$ python -q
>>> import numpy as np
>>> import numpy.linalg as la
>>> np.set_printoptions(precision=3, suppress=True, linewidth=160, floatmode="fixed")
>>> tidy = lambda a: np.round(a, 3) + 0
>>> arr = np.cumsum(np.array([[9, 0, -2, 2],
...     [-4, -3, 7, -2],
...     [-3, 7, 2, -2],
...     [-4, 3, 8, -4],
...     [-6, -1, -6, 5],
...     [0, 5, 1, 9],
...     [3, -3, 1, -9],
...     [-5, 1, 9, 3],
...     [-3, -6, 4, 3],
...     [1, -5, 1, 5],
...     [2, -7, 4, -7],
...     [6, -9, 2, 8],
...     [-7, 3, -4, 3],
...     [-7, 0, -7, 0],
...     [6, 9, -3, 6],
...     [-6, 2, 2, -2],
...     [-6, 1, -2, -5],
...     [0, 0, -1, -5],
...     [3, 1, 9, 4],
...     [-4, -8, 1, 6],
...     [2, -4, 0, 6],
...     [8, 8, -2, 0],
...     [-5, -2, 9, -9],
...     [6, -4, 0, -2],
...     [6, -1, 3, -7],
...     [-3, 0, 3, -4],
...     [2, 8, 7, 8]]), axis=0)
>>> arr
array([[  9,   0,  -2,   2],
       [  5,  -3,   5,   0],
       [  2,   4,   7,  -2],
       [ -2,   7,  15,  -6],
       [ -8,   6,   9,  -1],
       [ -8,  11,  10,   8],
       [ -5,   8,  11,  -1],
       [-10,   9,  20,   2],
       [-13,   3,  24,   5],
       [-12,  -2,  25,  10],
       [-10,  -9,  29,   3],
       [ -4, -18,  31,  11],
       [-11, -15,  27,  14],
       [-18, -15,  20,  14],
       [-12,  -6,  17,  20],
       [-18,  -4,  19,  18],
       [-24,  -3,  17,  13],
       [-24,  -3,  16,   8],
       [-21,  -2,  25,  12],
       [-25, -10,  26,  18],
       [-23, -14,  26,  24],
       [-15,  -6,  24,  24],
       [-20,  -8,  33,  15],
       [-14, -12,  33,  13],
       [ -8, -13,  36,   6],
       [-11, -13,  39,   2],
       [ -9,  -5,  46,  10]])
>>> O, V = la.qr(arr[:, :2])[0], la.qr(arr[:, 2:])[0]
>>> s = la.svd(O.T @ V, compute_uv=False)
>>> print(tidy(s))
[0.940 0.023]
>>> dist = la.norm(arr[:, None] - arr[None], axis=-1)
>>> dist[21].round(6).argsort(kind="stable")[:4]
array([21, 14, 15, 20])
>>> X = np.load("mat.npy")
>>> X
array([[ 3,  9,  6,  6,  6],
       [ 3,  9,  6,  6,  6],
       [ 5, 15, 10, 10, 10]])
>>> r = la.matrix_rank(X)
>>> r
np.int64(1)
>>> null = la.svd(X)[2][r:].T
>>> print(tidy(null @ null.T))
[[ 0.955 -0.136 -0.091 -0.091 -0.091]
 [-0.136  0.591 -0.273 -0.273 -0.273]
 [-0.091 -0.273  0.818 -0.182 -0.182]
 [-0.091 -0.273 -0.182  0.818 -0.182]
 [-0.091 -0.273 -0.182 -0.182  0.818]]
>>> [int(la.matrix_rank(X[:i])) for i in range(1, len(X) + 1)]
[1, 1, 1]
>>> np.allclose(X @ null, 0)
True
